>>> import numpy as np
>>> from numpy import linalg as LA
>>> np.set_printoptions(precision=2, suppress=True, linewidth=140, floatmode="fixed")
>>> J = np.load("out9.npy")
>>> print(J)
[[1 0 0 0 0 0 0]
 [3 8 0 0 0 0 0]
 [0 5 4 0 0 0 0]
 [3 6 4 2 0 0 0]
 [0 0 3 8 9 0 0]
 [4 4 1 6 9 1 0]
 [3 2 0 0 0 6 2]]
>>> # triangular: eigenvalues sit on the diagonal
>>> print((J - J.T) / 2)
[[ 0.00 -1.50  0.00 -1.50  0.00 -2.00 -1.50]
 [ 1.50  0.00 -2.50 -3.00  0.00 -2.00 -1.00]
 [ 0.00  2.50  0.00 -2.00 -1.50 -0.50  0.00]
 [ 1.50  3.00  2.00  0.00 -4.00 -3.00  0.00]
 [ 0.00  0.00  1.50  4.00  0.00 -4.50  0.00]
 [ 2.00  2.00  0.50  3.00  4.50  0.00 -3.00]
 [ 1.50  1.00  0.00  0.00  0.00  3.00  0.00]]
>>> print(J @ J)
[[ 1  0  0  0  0  0  0]
 [27 64  0  0  0  0  0]
 [15 60 16  0  0  0  0]
 [27 80 24  4  0  0  0]
 [24 63 71 88 81  0  0]
 [38 77 56 90 90  1  0]
 [39 44  6 36 54 18  4]]
>>> print(np.trace(J))
27
>>> W0 = np.loadtxt("layer16.csv", delimiter=",")
>>> print(W0)
[[ 1.00  2.00  1.00  2.00  0.00  0.00 -1.00  1.00]
 [-1.00 -1.00  0.00  1.00 -1.00  0.00  0.00  1.00]
 [ 2.00 -2.00 -1.00  2.00  0.00  0.00 -1.00  0.00]
 [ 2.00  0.00  2.00 -2.00 -2.00  2.00  1.00  2.00]
 [ 0.00  2.00  1.00 -1.00  1.00  2.00 -1.00  0.00]
 [-1.00 -1.00  0.00 -1.00 -2.00 -1.00 -1.00  0.00]
 [ 1.00 -2.00  0.00  2.00  0.00 -1.00  1.00  1.00]
 [ 0.00  2.00  2.00  2.00  0.00 -1.00  0.00 -2.00]]
>>> print(W0 @ W0)
[[  4.00   2.00   6.00   2.00  -6.00   4.00  -1.00   4.00]
 [  2.00  -1.00   2.00  -2.00  -2.00  -1.00   3.00  -2.00]
 [  5.00  10.00   7.00  -6.00  -2.00   5.00   0.00   3.00]
 [  1.00  -4.00  -2.00  18.00  -2.00 -13.00  -5.00  -5.00]
 [ -5.00  -2.00  -2.00   1.00  -3.00  -1.00  -6.00  -1.00]
 [ -2.00  -2.00  -5.00   0.00   3.00  -4.00   2.00  -5.00]
 [  9.00   5.00   7.00   1.00   0.00   3.00   3.00   2.00]
 [  7.00  -9.00  -2.00  -1.00  -4.00   7.00   1.00  10.00]]
>>> print(np.sort(np.abs(LA.eigvals(W0))))
[1.79 1.91 1.91 2.17 2.17 3.28 3.78 4.37]
>>> print(np.allclose(W0 @ W0.T, W0.T @ W0))
False
>>> K = np.loadtxt("a.csv", delimiter=",")
>>> print(K)
[[0.11 0.06 0.11 0.06 0.22 0.00 0.22 0.22]
 [0.05 0.24 0.19 0.14 0.10 0.00 0.14 0.14]
 [0.21 0.21 0.25 0.04 0.00 0.12 0.04 0.12]
 [0.10 0.00 0.10 0.30 0.20 0.10 0.10 0.10]
 [0.04 0.19 0.04 0.19 0.19 0.15 0.15 0.04]
 [0.14 0.04 0.18 0.11 0.14 0.14 0.14 0.11]
 [0.10 0.17 0.00 0.13 0.13 0.17 0.13 0.17]
 [0.20 0.10 0.05 0.10 0.25 0.10 0.05 0.15]]
>>> rng = np.random.default_rng(76)
>>> z = rng.permutation(8)
>>> Y = K[:, z] * rng.choice([-1, 1], 8)
>>> print(Y)
[[ 0.22  0.11 -0.22 -0.22 -0.06 -0.06  0.00 -0.11]
 [ 0.10  0.19 -0.14 -0.14 -0.24 -0.14  0.00 -0.05]
 [ 0.00  0.25 -0.12 -0.04 -0.21 -0.04  0.12 -0.21]
 [ 0.20  0.10 -0.10 -0.10 -0.00 -0.30  0.10 -0.10]
 [ 0.19  0.04 -0.04 -0.15 -0.19 -0.19  0.15 -0.04]
 [ 0.14  0.18 -0.11 -0.14 -0.04 -0.11  0.14 -0.14]
 [ 0.13  0.00 -0.17 -0.13 -0.17 -0.13  0.17 -0.10]
 [ 0.25  0.05 -0.15 -0.05 -0.10 -0.10  0.10 -0.20]]
>>> left, _, vt = LA.svd(K.T @ Y)
>>> print(np.round(LA.lstsq(K, Y)[0], 2) + 0)
[[ 0.00  0.00  0.00  0.00  0.00  0.00  0.00 -1.00]
 [ 0.00  0.00  0.00  0.00 -1.00  0.00  0.00  0.00]
 [ 0.00  1.00  0.00  0.00  0.00  0.00  0.00  0.00]
 [ 0.00  0.00  0.00  0.00  0.00 -1.00  0.00  0.00]
 [ 1.00  0.00  0.00  0.00  0.00  0.00  0.00  0.00]
 [ 0.00  0.00  0.00  0.00  0.00  0.00  1.00  0.00]
 [ 0.00  0.00  0.00 -1.00  0.00  0.00  0.00  0.00]
 [ 0.00  0.00 -1.00  0.00  0.00  0.00  0.00  0.00]]
>>> print(z)
[4 2 7 6 1 3 5 0]
>>> print(np.round(left @ vt, 2) + 0)
[[ 0.00  0.00  0.00  0.00  0.00  0.00  0.00 -1.00]
 [ 0.00  0.00  0.00  0.00 -1.00  0.00  0.00  0.00]
 [ 0.00  1.00  0.00  0.00  0.00  0.00  0.00  0.00]
 [ 0.00  0.00  0.00  0.00  0.00 -1.00  0.00  0.00]
 [ 1.00  0.00  0.00  0.00  0.00  0.00  0.00  0.00]
 [ 0.00  0.00  0.00  0.00  0.00  0.00  1.00  0.00]
 [ 0.00  0.00  0.00 -1.00  0.00  0.00  0.00  0.00]
 [ 0.00  0.00 -1.00  0.00  0.00  0.00  0.00  0.00]]
>>> print(np.round(np.abs(LA.eigvals(Y)).max(), 2))
0.34
>>> Y.inv()
Traceback (most recent call last):
  File "<python-input-25>", line 1, in <module>
    Y.inv()
    ^^^^^
AttributeError: 'numpy.ndarray' object has no attribute 'inv'
>>> print(np.round(LA.matrix_power(Y, 4), 2) + 0)
[[ 0.00  0.00  0.00 -0.01 -0.01 -0.01  0.00  0.00]
 [ 0.00  0.00 -0.01 -0.01 -0.01 -0.01  0.00  0.00]
 [ 0.00  0.00  0.00  0.00  0.00 -0.01  0.00  0.00]
 [ 0.01  0.01  0.00  0.00  0.00 -0.01  0.01  0.00]
 [ 0.01  0.00  0.00  0.00 -0.01 -0.01  0.01  0.00]
 [ 0.01  0.01  0.00  0.00  0.00 -0.01  0.01  0.00]
 [ 0.00  0.00 -0.01 -0.01 -0.01 -0.01  0.00  0.00]
 [ 0.00  0.00  0.00  0.00  0.00  0.00  0.00  0.00]]
>>> print(np.sort(np.abs(LA.eigvals(Y))))
[0.05 0.09 0.17 0.17 0.19 0.19 0.34 0.34]
>>> LA.determinant(Y)
Traceback (most recent call last):
  File "<python-input-28>", line 1, in <module>
    LA.determinant(Y)
    ^^^^^^^^^^^^^^
AttributeError: module 'numpy.linalg' has no attribute 'determinant'
>>> print((Y - Y.T) / 2)
[[ 0.00  0.01 -0.11 -0.21 -0.12 -0.10 -0.07 -0.18]
 [-0.01  0.00 -0.20 -0.12 -0.14 -0.16  0.00 -0.05]
 [ 0.11  0.20  0.00  0.03 -0.08  0.03  0.15 -0.03]
 [ 0.21  0.12 -0.03  0.00  0.08 -0.08  0.12 -0.03]
 [ 0.12  0.14  0.08 -0.08  0.00 -0.08  0.16  0.03]
 [ 0.10  0.16 -0.03  0.08  0.08  0.00  0.14 -0.02]
 [ 0.07  0.00 -0.15 -0.12 -0.16 -0.14  0.00 -0.10]
 [ 0.18  0.05  0.03  0.03 -0.03  0.02  0.10  0.00]]
>>> Y = K + rng.integers(-2, 3, (8, 7)) @ rng.integers(-2, 3, (7, 8))
>>> print(Y)
[[ -0.89   5.06   5.11   5.06   3.22   1.00   1.22  -5.78]
 [ -0.95  -2.76  -2.81  -7.86  -5.90   0.00  -6.86   6.14]
 [ -0.79  -3.79   1.25 -10.96   2.00  -0.88  -5.96   4.12]
 [ -2.90   2.00   4.10   2.30   0.20   1.10   2.10  -1.90]
 [ 11.04   2.19   5.04   2.19   6.19   1.15   3.15  -7.96]
 [ -2.86  -2.96 -10.82   2.11   5.14  -3.86  -2.86   6.11]
 [ -6.90  -5.83 -10.00  13.13   1.13   2.17  -2.87  -4.83]
 [  5.20  -5.90  11.05  -5.90   2.25   4.10   5.05  -4.85]]
>>> print(LA.matrix_rank(Y - K, tol=1e-8))
7
>>> Y = W0 / LA.norm(W0, axis=1, keepdims=True)
>>> C2 = Y @ Y.T
>>> print((np.abs(C2) > 0.9).astype(int))
[[1 0 0 0 0 0 0 0]
 [0 1 0 0 0 0 0 0]
 [0 0 1 0 0 0 0 0]
 [0 0 0 1 0 0 0 0]
 [0 0 0 0 1 0 0 0]
 [0 0 0 0 0 1 0 0]
 [0 0 0 0 0 0 1 0]
 [0 0 0 0 0 0 0 1]]
>>> print(C2[5])
[-0.38  0.45 -0.09  0.07 -0.38  1.00 -0.10 -0.24]
>>> Z = np.array([[-2, 3, -3, -1, -2, -2], [-3, -2, -1, 1, -1, -2]])
>>> X = np.repeat(Z, 43 // 2, axis=0)
>>> X = X + 0.02 * rng.normal(size=X.shape)
>>> print(X)
[[-1.98  3.05 -2.98 -1.00 -1.98 -2.02]
 [-2.00  2.99 -3.02 -0.98 -2.01 -2.03]
 [-2.02  2.97 -3.01 -1.03 -2.02 -1.98]
 [-2.02  3.00 -3.00 -1.00 -2.00 -1.97]
 [-1.97  3.01 -2.95 -0.96 -2.00 -1.99]
 [-2.01  3.00 -2.96 -1.02 -2.01 -2.02]
 [-2.02  3.00 -2.98 -0.97 -1.98 -1.97]
 [-1.99  3.01 -2.97 -1.01 -1.99 -1.99]
 [-2.04  2.99 -3.01 -0.98 -2.02 -1.99]
 [-2.04  2.99 -2.99 -1.02 -1.98 -1.98]
 [-1.98  3.01 -2.96 -1.01 -1.99 -2.00]
 [-2.02  3.01 -2.99 -1.01 -1.99 -1.99]
 [-1.96  3.01 -2.99 -0.96 -2.01 -2.00]
 [-1.99  3.01 -3.00 -1.00 -2.00 -2.02]
 [-2.00  2.96 -3.03 -0.97 -1.99 -2.00]
 [-2.03  2.99 -2.99 -0.99 -2.02 -1.99]
 [-2.00  3.00 -2.98 -1.02 -2.02 -1.98]
 [-2.00  2.96 -2.99 -1.04 -1.98 -2.02]
 [-1.98  3.04 -2.99 -1.00 -1.96 -2.03]
 [-1.99  2.98 -3.03 -0.99 -2.02 -1.97]
 [-2.00  3.01 -3.02 -0.98 -1.99 -2.04]
 [-3.01 -1.99 -1.00  0.95 -0.99 -2.00]
 [-3.01 -2.01 -1.00  1.01 -0.99 -2.00]
 [-2.98 -2.03 -0.98  1.03 -0.99 -2.01]
 [-3.01 -2.00 -1.03  0.97 -1.01 -2.01]
 [-3.00 -2.01 -1.04  1.00 -1.00 -2.00]
 [-2.98 -2.03 -1.01  1.00 -0.97 -2.00]
 [-2.99 -1.98 -1.00  1.00 -1.02 -1.95]
 [-3.00 -2.01 -1.00  1.00 -1.00 -2.01]
 [-3.01 -2.01 -1.04  1.04 -1.00 -1.99]
 [-2.99 -1.99 -1.00  1.00 -1.01 -1.97]
 [-3.04 -2.02 -0.98  0.99 -0.98 -2.02]
 [-2.99 -2.00 -1.03  1.04 -1.00 -2.02]
 [-3.00 -2.00 -0.97  0.99 -1.04 -2.00]
 [-3.01 -1.97 -1.04  1.01 -1.00 -1.97]
 [-2.98 -2.03 -1.01  1.00 -1.02 -2.02]
 [-2.97 -1.96 -0.98  1.01 -1.00 -2.01]
 [-2.98 -2.00 -0.99  0.99 -1.02 -2.03]
 [-3.01 -1.99 -1.02  1.02 -1.02 -2.02]
 [-3.01 -2.02 -0.99  1.02 -0.97 -2.03]
 [-3.01 -2.03 -0.98  1.01 -1.01 -2.01]
 [-2.99 -2.01 -1.01  0.99 -1.01 -1.98]]
>>> Xs = X - X.mean(axis=0)
>>> left, sig, vt = LA.svd(Xs, full_matrices=False)
>>> print(np.abs(left[:, 0]).argmax())
23
>>> print(round((sig ** 2).sum() ** 2 / (sig ** 4).sum(), 2))
1.0
>>> print(np.searchsorted(np.cumsum(sig ** 2) / (sig ** 2).sum(), 0.9) + 1)
1
